% python3 -q
>>> import numpy as np
>>> from numpy import linalg as LA
>>> np.set_printoptions(precision=1, suppress=True, linewidth=200)
>>> J = np.array([[1.3, 3.0, -3.0, -2.0, -2.0, 1.0, -1.0, -3.0],
...     [3.0, -1.7, -3.0, 3.0, -3.0, 1.0, 1.0, -1.0],
...     [-2.0, -1.0, 1.3, 1.0, 0.0, -1.0, 0.0, 0.0],
...     [3.0, -1.0, 3.0, 1.3, -2.0, 3.0, 0.0, 0.0],
...     [2.0, -1.0, 2.0, 1.0, 3.3, 1.0, 0.0, 1.0],
...     [2.0, -2.0, 0.0, -2.0, 3.0, 1.3, 1.0, -2.0],
...     [-1.0, 3.0, -2.0, 0.0, 3.0, 1.0, 2.3, 1.0],
...     [1.0, 3.0, -3.0, -2.0, -2.0, 1.0, -1.0, -2.7]])
>>> theta = np.radians(15)
>>> Rm = np.eye(8)
>>> Rm[5, 5] = Rm[3, 3] = np.cos(theta)
>>> Rm[5, 3], Rm[3, 5] = -np.sin(theta), np.sin(theta)
>>> Rm
array([[ 1. ,  0. ,  0. ,  0. ,  0. ,  0. ,  0. ,  0. ],
       [ 0. ,  1. ,  0. ,  0. ,  0. ,  0. ,  0. ,  0. ],
       [ 0. ,  0. ,  1. ,  0. ,  0. ,  0. ,  0. ,  0. ],
       [ 0. ,  0. ,  0. ,  1. ,  0. ,  0.3,  0. ,  0. ],
       [ 0. ,  0. ,  0. ,  0. ,  1. ,  0. ,  0. ,  0. ],
       [ 0. ,  0. ,  0. , -0.3,  0. ,  1. ,  0. ,  0. ],
       [ 0. ,  0. ,  0. ,  0. ,  0. ,  0. ,  1. ,  0. ],
       [ 0. ,  0. ,  0. ,  0. ,  0. ,  0. ,  0. ,  1. ]])
>>> B = J @ Rm.T
>>> np.allclose(J @ J.T, B @ B.T)
True
>>> O, Rm = LA.qr(J)
>>> np.round(O @ Rm, 1) + 0
array([[ 1.3,  3. , -3. , -2. , -2. ,  1. , -1. , -3. ],
       [ 3. , -1.7, -3. ,  3. , -3. ,  1. ,  1. , -1. ],
       [-2. , -1. ,  1.3,  1. ,  0. , -1. ,  0. ,  0. ],
       [ 3. , -1. ,  3. ,  1.3, -2. ,  3. ,  0. ,  0. ],
       [ 2. , -1. ,  2. ,  1. ,  3.3,  1. ,  0. ,  1. ],
       [ 2. , -2. ,  0. , -2. ,  3. ,  1.3,  1. , -2. ],
       [-1. ,  3. , -2. ,  0. ,  3. ,  1. ,  2.3,  1. ],
       [ 1. ,  3. , -3. , -2. , -2. ,  1. , -1. , -2.7]])
>>> np.abs(np.diag(Rm))
array([5.8, 5.9, 5.1, 4.2, 6.2, 1.5, 0.7, 0.6])
>>> np.round(abs(Rm[0, 0]), 1), np.round(LA.norm(J[:, 0]), 1)
(np.float64(5.8), np.float64(5.8))
>>> J - J[0]
array([[ 0. ,  0. ,  0. ,  0. ,  0. ,  0. ,  0. ,  0. ],
       [ 1.7, -4.7,  0. ,  5. , -1. ,  0. ,  2. ,  2. ],
       [-3.3, -4. ,  4.3,  3. ,  2. , -2. ,  1. ,  3. ],
       [ 1.7, -4. ,  6. ,  3.3,  0. ,  2. ,  1. ,  3. ],
       [ 0.7, -4. ,  5. ,  3. ,  5.3,  0. ,  1. ,  4. ],
       [ 0.7, -5. ,  3. ,  0. ,  5. ,  0.3,  2. ,  1. ],
       [-2.3,  0. ,  1. ,  2. ,  5. ,  0. ,  3.3,  4. ],
       [-0.3,  0. ,  0. ,  0. ,  0. ,  0. ,  0. ,  0.3]])
>>> J[:, 8]
Traceback (most recent call last):
  File "<python-input-16>", line 1, in <module>
    J[:, 8]
    ~^^^^^^
IndexError: index 8 is out of bounds for axis 1 with size 8
>>> np.count_nonzero(J)
np.int64(56)
>>> J[8]
Traceback (most recent call last):
  File "<python-input-18>", line 1, in <module>
    J[8]
    ~^^^
IndexError: index 8 is out of bounds for axis 0 with size 8
>>> np.diff(J, axis=0)
array([[ 1.7, -4.7,  0. ,  5. , -1. ,  0. ,  2. ,  2. ],
       [-5. ,  0.7,  4.3, -2. ,  3. , -2. , -1. ,  1. ],
       [ 5. ,  0. ,  1.7,  0.3, -2. ,  4. ,  0. ,  0. ],
       [-1. ,  0. , -1. , -0.3,  5.3, -2. ,  0. ,  1. ],
       [ 0. , -1. , -2. , -3. , -0.3,  0.3,  1. , -3. ],
       [-3. ,  5. , -2. ,  2. ,  0. , -0.3,  1.3,  3. ],
       [ 2. ,  0. , -1. , -2. , -5. ,  0. , -3.3, -3.7]])
>>> J.shape
(8, 8)
>>> np.zeros(8, 8)
Traceback (most recent call last):
  File "<python-input-21>", line 1, in <module>
    np.zeros(8, 8)
    ~~~~~~~~^^^^^^
TypeError: Cannot interpret '8' as a data type
>>> np.abs(J).max()
np.float64(3.3)
>>> f, v = J[1], J[6]
>>> round(f @ f, 1)
np.float64(41.9)
>>> pr = (f @ v) / (f @ f) * f
>>> (v - pr) @ f
np.float64(0.0)
>>> v - pr
array([-0.4,  2.6, -2.6,  0.6,  2.4,  1.2,  2.5,  0.8])
>>> F = np.array([[1, -2, 1, 0, 0, 0],
...     [3, 1, 3, 0, 0, 0],
...     [3, 1, 2, 0, 0, 0],
...     [-3, 6, -3, 1, -2, 1],
...     [-9, -3, -9, 3, 1, 3],
...     [-9, -3, -6, 3, 1, 2]])
>>> B = LA.invert(F)
Traceback (most recent call last):
  File "<python-input-29>", line 1, in <module>
    B = LA.invert(F)
        ^^^^^^^^^
AttributeError: module 'numpy.linalg' has no attribute 'invert'
>>> B = F ** -1
Traceback (most recent call last):
  File "<python-input-30>", line 1, in <module>
    B = F ** -1
        ~~^^~~~
ValueError: Integers to negative integer powers are not allowed.
>>> B = LA.inv(F)
>>> np.round(LA.inv(B), 1) + 0
array([[ 1., -2.,  1.,  0.,  0.,  0.],
       [ 3.,  1.,  3.,  0.,  0.,  0.],
       [ 3.,  1.,  2.,  0.,  0.,  0.],
       [-3.,  6., -3.,  1., -2.,  1.],
       [-9., -3., -9.,  3.,  1.,  3.],
       [-9., -3., -6.,  3.,  1.,  2.]])
>>> round(float(LA.cond(F)), 1)
118.4
>>> np.allclose(B, F.T)
False
>>> np.round(LA.det(F) * LA.det(B), 1)
np.float64(1.0)
>>> f, v = F[3], F[0]
>>> f @ v
np.int64(-18)
>>> f @ f
np.int64(60)
>>> pr = (f @ v) / (f @ f) * f
>>> v - pr
array([ 0.1, -0.2,  0.1,  0.3, -0.6,  0.3])
>>> round(LA.norm(f + v) ** 2 + LA.norm(f - v) ** 2, 1)
np.float64(132.0)
>>> def softmax(z):
...     e = np.exp(z - z.max(axis=-1, keepdims=True))
...     return e / e.sum(axis=-1, keepdims=True)
... 
>>> np.round(softmax(F[1]), 1) + 0
array([0.4, 0.1, 0.4, 0. , 0. , 0. ])
>>> np.round(softmax(10 * F[1]), 1) + 0
array([0.5, 0. , 0.5, 0. , 0. , 0. ])
>>> S = F @ F.T / np.sqrt(6)
>>> np.round(softmax(S + np.triu(np.full(S.shape, -np.inf), 1)), 1) + 0
array([[1. , 0. , 0. , 0. , 0. , 0. ],
       [0. , 1. , 0. , 0. , 0. , 0. ],
       [0. , 0.7, 0.3, 0. , 0. , 0. ],
       [0. , 0. , 0. , 1. , 0. , 0. ],
       [0. , 0. , 0. , 0. , 1. , 0. ],
       [0. , 0. , 0. , 0. , 1. , 0. ]])
>>> B = F / LA.norm(F, axis=1, keepdims=True)
>>> gram = B @ B.T
>>> round(np.degrees(np.arccos(np.clip(gram[4, 0], -1, 1))), 1)
np.float64(110.8)
>>> (np.abs(gram) > 0.9).astype(int)
array([[1, 0, 0, 1, 0, 0],
       [0, 1, 1, 0, 1, 1],
       [0, 1, 1, 0, 1, 1],
       [1, 0, 0, 1, 0, 0],
       [0, 1, 1, 0, 1, 1],
       [0, 1, 1, 0, 1, 1]])
>>> f = np.array([2, 1])
>>> np.cross(F[3, :3], F[2, :3])
array([ 15,  -3, -21])
>>> np.correlate(F[3], F[2], "full")
array([  0,   0,   0,  -6,   9,  -9,  17, -12,   3,  -5,   3])
>>> A = np.load("block9.npy")
>>> A
array([[ 0,  7,  1,  0, -1,  4,  0, -1,  1, -1,  5],
       [-7,  0, -4,  2, -3, -2,  8,  2, -1, -4, -5],
       [-1,  4,  0,  7,  3,  3,  1, -8,  5,  2, -4],
       [ 0, -2, -7,  0,  2, -2, -2, -5,  1, -3,  0],
       [ 1,  3, -3, -2,  0,  5,  2,  5,  1,  2, -4],
       [-4,  2, -3,  2, -5,  0,  5,  2,  5, -6, -2],
       [ 0, -8, -1,  2, -2, -5,  0, -1,  2,  1,  1],
       [ 1, -2,  8,  5, -5, -2,  1,  0,  0, -2, -1],
       [-1,  1, -5, -1, -1, -5, -2,  0,  0, -6, -9],
       [ 1,  4, -2,  3, -2,  6, -1,  2,  6,  0, -4],
       [-5,  5,  4,  0,  4,  2, -1,  1,  9,  4,  0]])
>>> np.trace(A)
np.int64(0)
>>> A.inv()
Traceback (most recent call last):
  File "<python-input-57>", line 1, in <module>
    A.inv()
    ^^^^^
AttributeError: 'numpy.ndarray' object has no attribute 'inv'
>>> np.round(np.sort(np.abs(LA.eigvals(A))), 1) + 0
array([ 0. ,  1.6,  1.6,  8.2,  8.2,  9.9,  9.9, 14.2, 14.2, 20.1, 20.1])
>>> LA.determinant(A)
Traceback (most recent call last):
  File "<python-input-59>", line 1, in <module>
    LA.determinant(A)
    ^^^^^^^^^^^^^^
AttributeError: module 'numpy.linalg' has no attribute 'determinant'
>>> rng = np.random.default_rng(47389)
>>> mat = np.eye(12, dtype=int)[rng.permutation(12)]
>>> mat
array([[0, 1, 0, 0, 0, 0, 0, 0, 0, 0, 0, 0],
       [0, 0, 1, 0, 0, 0, 0, 0, 0, 0, 0, 0],
       [1, 0, 0, 0, 0, 0, 0, 0, 0, 0, 0, 0],
       [0, 0, 0, 0, 0, 0, 0, 0, 0, 0, 1, 0],
       [0, 0, 0, 0, 0, 1, 0, 0, 0, 0, 0, 0],
       [0, 0, 0, 0, 0, 0, 0, 1, 0, 0, 0, 0],
       [0, 0, 0, 0, 0, 0, 0, 0, 0, 1, 0, 0],
       [0, 0, 0, 0, 0, 0, 0, 0, 1, 0, 0, 0],
       [0, 0, 0, 0, 0, 0, 1, 0, 0, 0, 0, 0],
       [0, 0, 0, 1, 0, 0, 0, 0, 0, 0, 0, 0],
       [0, 0, 0, 0, 0, 0, 0, 0, 0, 0, 0, 1],
       [0, 0, 0, 0, 1, 0, 0, 0, 0, 0, 0, 0]])
>>> # rows sum to 1
>>> mat @ mat.T
array([[1, 0, 0, 0, 0, 0, 0, 0, 0, 0, 0, 0],
       [0, 1, 0, 0, 0, 0, 0, 0, 0, 0, 0, 0],
       [0, 0, 1, 0, 0, 0, 0, 0, 0, 0, 0, 0],
       [0, 0, 0, 1, 0, 0, 0, 0, 0, 0, 0, 0],
       [0, 0, 0, 0, 1, 0, 0, 0, 0, 0, 0, 0],
       [0, 0, 0, 0, 0, 1, 0, 0, 0, 0, 0, 0],
       [0, 0, 0, 0, 0, 0, 1, 0, 0, 0, 0, 0],
       [0, 0, 0, 0, 0, 0, 0, 1, 0, 0, 0, 0],
       [0, 0, 0, 0, 0, 0, 0, 0, 1, 0, 0, 0],
       [0, 0, 0, 0, 0, 0, 0, 0, 0, 1, 0, 0],
       [0, 0, 0, 0, 0, 0, 0, 0, 0, 0, 1, 0],
       [0, 0, 0, 0, 0, 0, 0, 0, 0, 0, 0, 1]])
>>> LA.norm(mat, axis=0)
array([1., 1., 1., 1., 1., 1., 1., 1., 1., 1., 1., 1.])
>>> LA.svd(mat, compute_uv=False)
array([1., 1., 1., 1., 1., 1., 1., 1., 1., 1., 1., 1.])
>>> LA.pinv(mat)
array([[0., 0., 1., 0., 0., 0., 0., 0., 0., 0., 0., 0.],
       [1., 0., 0., 0., 0., 0., 0., 0., 0., 0., 0., 0.],
       [0., 1., 0., 0., 0., 0., 0., 0., 0., 0., 0., 0.],
       [0., 0., 0., 0., 0., 0., 0., 0., 0., 1., 0., 0.],
       [0., 0., 0., 0., 0., 0., 0., 0., 0., 0., 0., 1.],
       [0., 0., 0., 0., 1., 0., 0., 0., 0., 0., 0., 0.],
       [0., 0., 0., 0., 0., 0., 0., 0., 1., 0., 0., 0.],
       [0., 0., 0., 0., 0., 1., 0., 0., 0., 0., 0., 0.],
       [0., 0., 0., 0., 0., 0., 0., 1., 0., 0., 0., 0.],
       [0., 0., 0., 0., 0., 0., 1., 0., 0., 0., 0., 0.],
       [0., 0., 0., 1., 0., 0., 0., 0., 0., 0., 0., 0.],
       [0., 0., 0., 0., 0., 0., 0., 0., 0., 0., 1., 0.]])
>>> mat.T @ mat
array([[1, 0, 0, 0, 0, 0, 0, 0, 0, 0, 0, 0],
       [0, 1, 0, 0, 0, 0, 0, 0, 0, 0, 0, 0],
       [0, 0, 1, 0, 0, 0, 0, 0, 0, 0, 0, 0],
       [0, 0, 0, 1, 0, 0, 0, 0, 0, 0, 0, 0],
       [0, 0, 0, 0, 1, 0, 0, 0, 0, 0, 0, 0],
       [0, 0, 0, 0, 0, 1, 0, 0, 0, 0, 0, 0],
       [0, 0, 0, 0, 0, 0, 1, 0, 0, 0, 0, 0],
       [0, 0, 0, 0, 0, 0, 0, 1, 0, 0, 0, 0],
       [0, 0, 0, 0, 0, 0, 0, 0, 1, 0, 0, 0],
       [0, 0, 0, 0, 0, 0, 0, 0, 0, 1, 0, 0],
       [0, 0, 0, 0, 0, 0, 0, 0, 0, 0, 1, 0],
       [0, 0, 0, 0, 0, 0, 0, 0, 0, 0, 0, 1]])
